% ipython --no-banner

In [1]: import numpy as np

In [2]: import numpy.linalg as la

In [3]: np.set_printoptions(suppress=True, linewidth=140)

In [4]: rd = lambda a: np.round(a, 3) + 0

In [5]: J = np.load("dump.npy")

In [6]: J
Out[6]: 
array([[0.4  , 0.2  , 0.4  ],
       [0.333, 0.5  , 0.167],
       [0.286, 0.143, 0.571]])

In [7]: left, sigma, Vh = la.svd(J, full_matrices=False)

In [8]: (sigma > 1e-8).sum()
Out[8]: np.int64(3)

In [9]: rd(sigma)
Out[9]: array([1.009, 0.388, 0.097])

In [10]: rd(Vh @ Vh.T)
Out[10]: 
array([[1., 0., 0.],
       [0., 1., 0.],
       [0., 0., 1.]])

In [11]: np.abs(left[:, 0]).round(6).argmax()
Out[11]: np.int64(2)

In [12]: left.shape, sigma.shape, Vh.shape
Out[12]: ((3, 3), (3,), (3, 3))

In [13]: w, evecs = la.eig(J)

In [14]: rd(np.sort(la.eigvals(J.T)))
Out[14]: array([0.103, 0.368, 1.   ])

In [15]: rd(np.sort(la.eigvals(J @ J)))
Out[15]: array([0.011, 0.135, 1.   ])

In [16]: m1 = np.array([[68.0, 56.0, 16.0, -40.0, 48.0, -56.0, 0.0],
    ...:     [56.0, 53.0, 14.0, -35.0, 42.0, -49.0, 0.0],
    ...:     [16.0, 14.0, 8.0, -10.0, 12.0, -14.0, 0.0],
    ...:     [-40.0, -35.0, -10.0, 29.0, -30.0, 35.0, 0.0],
    ...:     [48.0, 42.0, 12.0, -30.0, 40.0, -42.0, 0.0],
    ...:     [-56.0, -49.0, -14.0, 35.0, -42.0, 53.0, 0.0],
    ...:     [0.0, 0.0, 0.0, 0.0, 0.0, 0.0, 4.0]])

In [17]: x0 = np.array([0, 1, 0, 2, 0, 1, 1])

In [18]: rhs = m1 @ x0

In [19]: rhs
Out[19]: array([-80., -66., -20.,  58., -60.,  74.,   4.])

In [20]: rd(la.solve(m1.T, m1[5]))
Out[20]: array([0., 0., 0., 0., 0., 1., 0.])

In [21]: rd(la.solve(m1, rhs))
Out[21]: array([0., 1., 0., 2., 0., 1., 1.])

In [22]: w, evecs = la.eigh(m1)

In [23]: np.abs(evecs[:, -1]).round(6).argmax()
Out[23]: np.int64(0)

In [24]: rd(la.svd(m1, compute_uv=False))
Out[24]: array([231.,   4.,   4.,   4.,   4.,   4.,   4.])

In [25]: w.sum(), np.trace(m1)
Out[25]: (np.float64(255.0), np.float64(255.0))

In [26]: rd(evecs.T @ evecs)
Out[26]: 
array([[1., 0., 0., 0., 0., 0., 0.],
       [0., 1., 0., 0., 0., 0., 0.],
       [0., 0., 1., 0., 0., 0., 0.],
       [0., 0., 0., 1., 0., 0., 0.],
       [0., 0., 0., 0., 1., 0., 0.],
       [0., 0., 0., 0., 0., 1., 0.],
       [0., 0., 0., 0., 0., 0., 1.]])

In [27]: rd(np.abs(evecs[:, -1]))
Out[27]: array([0.531, 0.465, 0.133, 0.332, 0.398, 0.465, 0.   ])

In [28]: w, evecs = la.eigh(m1)

In [29]: x0 = np.array([3, 2, 2, 1, 2, 3, 3])

In [30]: np.abs(m1).sum(axis=1).max(), rd(np.abs(w).max())
Out[30]: (np.float64(284.0), np.float64(231.0))

In [31]: rd(evecs * np.maximum(w, 0) @ evecs.T)
Out[31]: 
array([[ 68.,  56.,  16., -40.,  48., -56.,   0.],
       [ 56.,  53.,  14., -35.,  42., -49.,   0.],
       [ 16.,  14.,   8., -10.,  12., -14.,   0.],
       [-40., -35., -10.,  29., -30.,  35.,   0.],
       [ 48.,  42.,  12., -30.,  40., -42.,   0.],
       [-56., -49., -14.,  35., -42.,  53.,   0.],
       [  0.,   0.,   0.,   0.,   0.,   0.,   4.]])

In [32]: x0 @ m1 @ x0 / (x0 @ x0), rd(w[0]), rd(w[-1])
Out[32]: (np.float64(23.6), np.float64(4.0), np.float64(231.0))

In [33]: (np.sign(evecs[:, -1].round(6)) == np.sign(evecs[0, -1].round(6))).astype(int)
Out[33]: array([1, 1, 1, 0, 1, 0, 0])

In [34]: E = np.diag(5 * np.array([2, 1, 2, 2, 0])) + np.array([[-2, -9, 9, -6, 8],
    ...:     [-4, 4, -2, -3, -2],
    ...:     [-9, 8, 7, -7, -6],
    ...:     [0, -7, -3, -9, 2],
    ...:     [1, -3, -4, -2, -9]])

In [35]: E
Out[35]: 
array([[ 8, -9,  9, -6,  8],
       [-4,  9, -2, -3, -2],
       [-9,  8, 17, -7, -6],
       [ 0, -7, -3,  1,  2],
       [ 1, -3, -4, -2, -9]])

In [36]: rng = np.random.default_rng(73414)

In [37]: z = rng.permutation(5)

In [38]: B = E[:, z] * rng.choice([-1, 1], 5)

In [39]: B
Out[39]: 
array([[ -9,  -8,  -8,   6,  -9],
       [  9,   4,   2,   3,   2],
       [  8,   9,   6,   7, -17],
       [ -7,   0,  -2,  -1,   3],
       [ -3,  -1,   9,   2,   4]])

In [40]: left, _, Vh = la.svd(E.T @ B)

In [41]: rd(left @ Vh)
Out[41]: 
array([[ 0., -1.,  0.,  0.,  0.],
       [ 1.,  0.,  0.,  0.,  0.],
       [ 0.,  0.,  0.,  0., -1.],
       [ 0.,  0.,  0., -1.,  0.],
       [ 0.,  0., -1.,  0.,  0.]])

In [42]: rd(la.lstsq(E, B)[0])
Out[42]: 
array([[ 0., -1.,  0.,  0.,  0.],
       [ 1.,  0.,  0.,  0.,  0.],
       [ 0.,  0.,  0.,  0., -1.],
       [ 0.,  0.,  0., -1.,  0.],
       [ 0.,  0., -1.,  0.,  0.]])

In [43]: z
Out[43]: array([1, 0, 4, 3, 2])

In [44]: feats = np.load("w.npy")

In [45]: rd(feats)
Out[45]: 
array([[0.077, 0.077, 0.231, 0.077, 0.077],
       [0.077, 0.077, 0.231, 0.077, 0.077],
       [0.231, 0.231, 0.692, 0.231, 0.231],
       [0.077, 0.077, 0.231, 0.077, 0.077],
       [0.077, 0.077, 0.231, 0.077, 0.077]])

In [46]: w1 = np.array([[1, 0], [3, 3], [1, 1], [0, 2], [3, 0]])

In [47]: c = np.array([-1, 1])

In [48]: hid = np.maximum(feats @ w1 + c, 0)

In [49]: (hid > 0).mean(axis=0)
Out[49]: array([0.2, 1. ])

In [50]: rd(hid)
Out[50]: 
array([[0.   , 1.615],
       [0.   , 1.615],
       [1.308, 2.846],
       [0.   , 1.615],
       [0.   , 1.615]])

In [51]: la.matrix_rank(hid)
Out[51]: np.int64(2)

In [52]: basis = np.array([[-9, 7, 2], [-3, 0, 3]])

In [53]: w1 @ basis
Out[53]: 
array([[ -9,   7,   2],
       [-36,  21,  15],
       [-12,   7,   5],
       [ -6,   0,   6],
       [-27,  21,   6]])

In [54]: x0 = np.array([0, 3])

In [55]: rhs = hid @ x0

In [56]: rd(la.pinv(hid) @ hid)
Out[56]: 
array([[1., 0.],
       [0., 1.]])

In [57]: rd(rhs)
Out[57]: array([4.846, 4.846, 8.538, 4.846, 4.846])

In [58]: rd(la.solve(hid.T @ hid, hid.T @ rhs))
Out[58]: array([0., 3.])

In [59]: rhs = rhs + 0.3 * rng.normal(size=5)

In [60]: rd(rhs)
Out[60]: array([4.361, 4.559, 8.429, 4.786, 5.384])

In [61]: c, *_ = la.lstsq(hid, rhs)

In [62]: rd(hid.T @ (rhs - hid @ c))
Out[62]: array([0., 0.])

In [63]: rd(la.norm(rhs - hid @ c))
Out[63]: np.float64(0.767)

In [64]: c.round()
Out[64]: array([0., 3.])

In [65]: rd(c)
Out[65]: array([0.015, 2.955])

In [66]: [round(float(la.norm(la.solve(hid.T @ hid + lam * np.eye(2), hid.T @ rhs))), 2) for lam in (0, 1, 10, 100)]
Out[66]: [2.95, 2.77, 1.91, 0.47]

In [67]: w, evecs = la.eigh(feats)

In [68]: rd(la.eigvalsh(feats @ feats))
Out[68]: array([0., 0., 0., 0., 1.])

In [69]: rd(evecs.T @ feats @ evecs)
Out[69]: 
array([[0., 0., 0., 0., 0.],
       [0., 0., 0., 0., 0.],
       [0., 0., 0., 0., 0.],
       [0., 0., 0., 0., 0.],
       [0., 0., 0., 0., 1.]])

In [70]: rd(evecs.T @ evecs)
Out[70]: 
array([[1., 0., 0., 0., 0.],
       [0., 1., 0., 0., 0.],
       [0., 0., 1., 0., 0.],
       [0., 0., 0., 1., 0.],
       [0., 0., 0., 0., 1.]])

In [71]: rd(np.trace(la.pinv(feats) @ feats))
Out[71]: np.float64(1.0)

In [72]: np.allclose(feats[:-1].T @ la.lstsq(feats[:-1].T, feats[-1])[0], feats[-1])
Out[72]: True

In [73]: arr = np.loadtxt("m.csv", delimiter=",")

In [74]: arr
Out[74]: 
array([[-2.,  1.,  1.,  1.],
       [ 1., -2.,  1.,  1.],
       [ 1.,  1., -2.,  1.],
       [ 1.,  1.,  1., -2.]])

In [75]: x0 = np.array([-5, 8, -5, -9])

In [76]: rhs = arr @ x0

In [77]: rhs
Out[77]: array([  4., -35.,   4.,  16.])

In [78]: rd(la.solve(arr, rhs + arr[:, 0]))
Out[78]: array([-4.,  8., -5., -9.])

In [79]: rd(la.solve(arr, arr[:, 2]))
Out[79]: array([0., 0., 1., 0.])

In [80]: rd(la.solve(arr, rhs))
Out[80]: array([-5.,  8., -5., -9.])

In [81]: np.unravel_index(np.abs(arr).argmax(), arr.shape)
Out[81]: (np.int64(0), np.int64(0))

In [82]: arr.sum(axis=1)
Out[82]: array([1., 1., 1., 1.])

In [83]: w1 = np.array([[-7, 9, -3, -4, 7, 3],
    ...:     [-1, -5, -6, -8, -1, 0],
    ...:     [1, 6, 5, 5, 5, -9],
    ...:     [-3, -7, -7, -1, 5, -4]])

In [84]: c = np.array([3, 0, 0, 2, 1, 3])

In [85]: hid = np.maximum(arr @ w1 + c, 0)

In [86]: (hid > 0).mean(axis=0)
Out[86]: array([0.5 , 0.5 , 0.5 , 0.5 , 0.75, 0.5 ])

In [87]: la.matrix_rank(hid)
Out[87]: np.int64(4)

In [88]: basis = np.array([[2, 0, -1],
    ...:     [2, -3, 1],
    ...:     [-1, 2, 2],
    ...:     [-3, 1, 2],
    ...:     [-2, -3, 0],
    ...:     [-1, 1, -1]])

In [89]: (hid @ basis).round(6).argmax(axis=1)
Out[89]: array([0, 2, 1, 2])

In [90]: hid @ basis
Out[90]: 
array([[ 10.,   6.,  -2.],
       [-65., -82.,  68.],
       [-24.,  14., -20.],
       [ 33., -53.,  37.]])

In [91]: def softmax(z):
    ...:     e = np.exp(z - z.max(axis=-1, keepdims=True))
    ...:     return e / e.sum(axis=-1, keepdims=True)
    ...: 

In [92]: softmax(arr).sum(axis=1)
Out[92]: array([1., 1., 1., 1.])

In [93]: scores = arr @ arr.T / np.sqrt(4)

In [94]: rd(softmax(scores))
Out[94]: 
array([[0.968, 0.011, 0.011, 0.011],
       [0.011, 0.968, 0.011, 0.011],
       [0.011, 0.011, 0.968, 0.011],
       [0.011, 0.011, 0.011, 0.968]])

In [95]: softmax(scores).round(6).argmax(axis=1)
Out[95]: array([0, 1, 2, 3])

In [96]: w, evecs = la.eigh(arr)

In [97]: np.abs(evecs[:, -1]).round(6).argmax()
Out[97]: np.int64(0)

In [98]: rd(evecs.T @ evecs)
Out[98]: 
array([[1., 0., 0., 0.],
       [0., 1., 0., 0.],
       [0., 0., 1., 0.],
       [0., 0., 0., 1.]])

In [99]: rd(evecs @ np.diag(w) @ evecs.T)
Out[99]: 
array([[-2.,  1.,  1.,  1.],
       [ 1., -2.,  1.,  1.],
       [ 1.,  1., -2.,  1.],
       [ 1.,  1.,  1., -2.]])
